$ python -q
>>> import numpy as np
>>> np.set_printoptions(suppress=True, linewidth=140)
>>> def tidy(a):
...     return np.round(a, 3) + 0
... 
>>> X = np.load("x.npy")
>>> X
array([[ 0.05, -0.05,  0.15,  0.15],
       [-0.05,  0.05, -0.15, -0.15],
       [ 0.15, -0.15,  0.45,  0.45],
       [ 0.15, -0.15,  0.45,  0.45]])
>>> rng = np.random.default_rng(723)
>>> z = rng.permutation(4)
>>> z
array([3, 0, 2, 1])
>>> out = X[z][:, z]
>>> print(np.allclose(out, X))
False
>>> tidy(np.linalg.det(out)), tidy(np.linalg.det(X[z]))
(np.float64(0.0), np.float64(0.0))
>>> print(tidy(np.sort(np.abs(np.linalg.eigvals(out)))))
[0. 0. 0. 1.]
>>> np.diag(out)
array([0.45, 0.05, 0.45, 0.05])
>>> f, v = X[3], X[2]
>>> f @ f
np.float64(0.45)
>>> p = (f @ v) / (f @ f) * f
>>> p
array([ 0.15, -0.15,  0.45,  0.45])
>>> np.linalg.matrix_rank(np.outer(f, v))
np.int64(1)
>>> print(tidy(np.linalg.norm(f + v) ** 2 + np.linalg.norm(f - v) ** 2))
1.8
>>> v - p
array([0., 0., 0., 0.])
>>> A = np.loadtxt("arr.csv", delimiter=",")
>>> A
array([[0.25, 0.25, 0.5 ],
       [0.  , 1.  , 0.  ],
       [0.4 , 0.2 , 0.4 ]])
>>> x0 = np.array([2, 0, 0])
>>> target = A @ x0
>>> target
array([0.5, 0. , 0.8])
>>> tidy(np.linalg.solve(A, A[:, 0]))
array([1., 0., 0.])
>>> tidy(np.linalg.solve(A, 2 * target))
array([4., 0., 0.])
>>> tidy(np.linalg.svd(A, compute_uv=False))
array([1.099, 0.715, 0.127])
>>> np.linalg.rank(A)
Traceback (most recent call last):
  File "<python-input-28>", line 1, in <module>
    np.linalg.rank(A)
    ^^^^^^^^^^^^^^
AttributeError: module 'numpy.linalg' has no attribute 'rank'
>>> np.count_nonzero(A)
np.int64(7)
>>> A[3]
Traceback (most recent call last):
  File "<python-input-30>", line 1, in <module>
    A[3]
    ~^^^
IndexError: index 3 is out of bounds for axis 0 with size 3
>>> tidy(np.linalg.norm(A))
np.float64(1.317)
>>> np.abs(A).max()
np.float64(1.0)
>>> print(np.diff(A, axis=0))
[[-0.25  0.75 -0.5 ]
 [ 0.4  -0.8   0.4 ]]
>>> mat = np.load("test10.npy")
>>> print(mat)
[[2 0 1]
 [0 2 0]
 [1 0 2]]
>>> w, V = np.linalg.eig(mat)
>>> mat @ V[:, 0] - w[0] * V[:, 0]
array([0., 0., 0.])
>>> tidy(np.sort(np.linalg.eigvals(mat @ mat)))
array([1., 4., 9.])
>>> print(np.prod(w))
6.0
>>> tidy(np.sort(np.linalg.eigvals(mat.T)))
array([1., 2., 3.])
>>> w, V = np.linalg.eigh(mat)
>>> x0 = np.array([2, 2, 1])
>>> np.abs(mat).sum(axis=1).max(), np.abs(w).max()
(np.int64(3), np.float64(3.0))
>>> (np.sign(V[:, -1].round(6)) == np.sign(V[0, -1].round(6))).astype(int)
array([1, 0, 1])
>>> print(tidy(V * np.abs(w) @ V.T))
[[2. 0. 1.]
 [0. 2. 0.]
 [1. 0. 2.]]
>>> tidy(np.linalg.eigvalsh(mat[1:, 1:]))
array([2., 2.])
>>> print(tidy(V * np.sqrt(w) @ V.T))
[[1.366 0.    0.366]
 [0.    1.414 0.   ]
 [0.366 0.    1.366]]
>>> f = np.array([-1, 2, -2]) + 0.5
>>> J = np.eye(3) - 2 * np.outer(f, f) / (f @ f)
>>> print(tidy(J))
[[ 0.943  0.286 -0.171]
 [ 0.286 -0.429  0.857]
 [-0.171  0.857  0.486]]
>>> w, V = np.linalg.eigh(J)
>>> (w > 1e-8).sum(), (w < -1e-8).sum()
(np.int64(2), np.int64(1))
>>> tidy(w)
array([-1.,  1.,  1.])
>>> tidy(V.T @ J @ V)
array([[-1.,  0.,  0.],
       [ 0.,  1.,  0.],
       [ 0.,  0.,  1.]])
>>> tidy(V.T @ V)
array([[1., 0., 0.],
       [0., 1., 0.],
       [0., 0., 1.]])
>>> np.unique(w.round(6) + 0, return_counts=True)[1]
array([1, 2])
>>> O, Rm = np.linalg.qr(J)
>>> np.trace(O @ O.T)
np.float64(3.0)
>>> print(tidy(np.abs(np.diag(Rm))))
[1. 1. 1.]
>>> tidy(Rm)
array([[-1.,  0.,  0.],
       [ 0.,  1.,  0.],
       [ 0.,  0.,  1.]])
>>> print(tidy(np.linalg.norm(J, axis=0)))
[1. 1. 1.]
>>> print(tidy(np.linalg.norm(J, axis=1)))
[1. 1. 1.]
>>> print(tidy(np.linalg.norm(J[1], 1)), tidy(np.linalg.norm(J[1], np.inf)))
1.571 0.857
>>> tidy(np.linalg.norm(J, 1)), tidy(np.linalg.norm(J, np.inf))
(np.float64(1.571), np.float64(1.571))
>>> tidy(np.linalg.norm(J, "nuc"))
np.float64(3.0)
>>> rk = np.linalg.matrix_rank(X)
>>> rk
np.int64(1)
>>> N = np.linalg.svd(X)[2][rk:].T
>>> tidy(X @ N)
array([[0., 0., 0.],
       [0., 0., 0.],
       [0., 0., 0.],
       [0., 0., 0.]])
>>> tidy(N @ N.T)
array([[ 0.95,  0.05, -0.15, -0.15],
       [ 0.05,  0.95,  0.15,  0.15],
       [-0.15,  0.15,  0.55, -0.45],
       [-0.15,  0.15, -0.45,  0.55]])
>>> out = np.linalg.inv(J)
>>> tidy(np.linalg.cond(J))
np.float64(1.0)
>>> tidy(out)
array([[ 0.943,  0.286, -0.171],
       [ 0.286, -0.429,  0.857],
       [-0.171,  0.857,  0.486]])
>>> print(np.allclose(out, J.T))
True
>>> feats = (rng.random((4, 4)) < 0.3) + np.eye(4)
>>> feats /= feats.sum(axis=1, keepdims=True)
>>> tidy(feats)
array([[1.   , 0.   , 0.   , 0.   ],
       [0.   , 1.   , 0.   , 0.   ],
       [0.333, 0.   , 0.333, 0.333],
       [0.5  , 0.   , 0.   , 0.5  ]])
>>> print(tidy(np.linalg.det(feats.T)))
0.167
>>> tidy(np.linalg.eigvals(feats))
array([0.333, 0.5  , 1.   , 1.   ])
>>> print(tidy(np.linalg.det(2 * feats)), tidy(np.linalg.det(feats)))
2.667 0.167
>>> tidy(np.einsum("ii->", feats))
np.float64(2.833)
>>> tidy(np.linalg.eigvals(feats).sum().real)
np.float64(2.833)
>>> tidy(np.linalg.det(feats[::-1]))
np.float64(0.167)
>>> tidy(np.poly(feats))
array([ 1.   , -2.833,  2.833, -1.167,  0.167])
>>> tidy(feats @ feats)
array([[1.   , 0.   , 0.   , 0.   ],
       [0.   , 1.   , 0.   , 0.   ],
       [0.611, 0.   , 0.111, 0.278],
       [0.75 , 0.   , 0.   , 0.25 ]])
>>> tidy(np.linalg.det(feats))
np.float64(0.167)
>>> w, V = np.linalg.eig(feats)
>>> tidy(np.sort(np.linalg.eigvals(feats @ feats)))
array([0.111, 0.25 , 1.   , 1.   ])
>>> tidy(np.sort(np.linalg.eigvals(np.linalg.inv(feats))))
array([1., 1., 2., 3.])
>>> print(feats @ V[:, 0] - w[0] * V[:, 0])
[0. 0. 0. 0.]
>>> x0 = np.array([2, -4, 2, -5])
>>> target = feats @ x0
>>> b, lr = np.zeros(4), 1 / np.linalg.norm(feats, 2) ** 2
>>> for i in range(150):
...     b -= lr * feats.T @ (feats @ b - target)
...     if i % 50 == 0: print(i, round(np.linalg.norm(feats @ b - target), 3))
... 
0 2.438
50 0.092
100 0.009
>>> tidy(b)
array([ 2.   , -4.   ,  1.997, -4.999])
>>> arr = np.array([[6.0, -7.0, 2.0, -1.0, -2.0],
...     [1.0, 1.0, 2.0, 2.0, -2.0],
...     [0.0, 0.0, -4.0, 3.0, -5.0],
...     [0.0, 0.0, 8.0, -3.0, 0.0],
...     [0.0, 0.0, -9.0, -7.0, 1.0]])
>>> out = np.array([[0, -2], [-1, 2]])
>>> C = np.kron(out, mat)
>>> C.shape
(6, 6)
>>> tidy(np.linalg.det(arr))
np.float64(5239.0)
>>> tidy(np.linalg.matrix_power(arr, 4))
array([[  498., -1127., -1348.,  -419.,   -86.],
       [  161.,  -307.,  1994.,  1054.,  -860.],
       [    0.,     0.,  6006.,  1457.,  1405.],
       [    0.,     0., -5448.,   825., -4000.],
       [    0.,     0., -3071., -1433.,  2201.]])
>>> (arr - arr.T) / 2
array([[ 0. , -4. ,  1. , -0.5, -1. ],
       [ 4. ,  0. ,  1. ,  1. , -1. ],
       [-1. , -1. ,  0. , -2.5,  2. ],
       [ 0.5, -1. ,  2.5,  0. ,  3.5],
       [ 1. ,  1. , -2. , -3.5,  0. ]])
>>> tidy(np.abs(np.linalg.eigvals(arr)).max())
np.float64(8.084)
>>> O, V = np.linalg.qr(arr[:, :4])[0], np.linalg.qr(arr[:, 4:])[0]
>>> s = np.linalg.svd(O.T @ V, compute_uv=False)
>>> tidy(np.degrees(np.arccos(s.clip(0, 1))))
array([43.562])
>>> tidy(np.trace(np.linalg.pinv(X) @ X))
np.float64(1.0)
>>> np.linalg.lstsq(X[:-1].T, X[-1])[2]
np.int32(1)
>>> print(tidy(X @ np.linalg.pinv(X) @ X))
[[ 0.05 -0.05  0.15  0.15]
 [-0.05  0.05 -0.15 -0.15]
 [ 0.15 -0.15  0.45  0.45]
 [ 0.15 -0.15  0.45  0.45]]
>>> z = rng.integers(0, 3, 3)
>>> M = np.array([[2, 2, 1], [5, 5, 5], [4, 4, 5]]) * (z[:, None] == z)
>>> print(M)
[[2 0 1]
 [0 5 0]
 [4 0 5]]
>>> w, V = np.linalg.eig(M)
>>> tidy(np.sort(np.linalg.eigvals(M.T)))
array([1., 5., 6.])
>>> tidy(np.sort(np.linalg.eigvals(M @ M)))
array([ 1., 25., 36.])
>>> np.prod(w)
np.float64(30.0)
>>> w
array([1., 6., 5.])
>>> x0 = np.array([1, 0, 0])
>>> np.einsum("ij,j->i", M, x0)
array([2, 0, 4])
>>> M @ np.ones(3)
array([3., 5., 9.])
>>> M @ x0
array([2, 0, 4])
>>> np.sign((M @ x0).round(6))
array([1, 0, 1])
>>> print((M @ x0).argmax())
2
>>> print(M * x0)
[[2 0 0]
 [0 0 0]
 [4 0 0]]
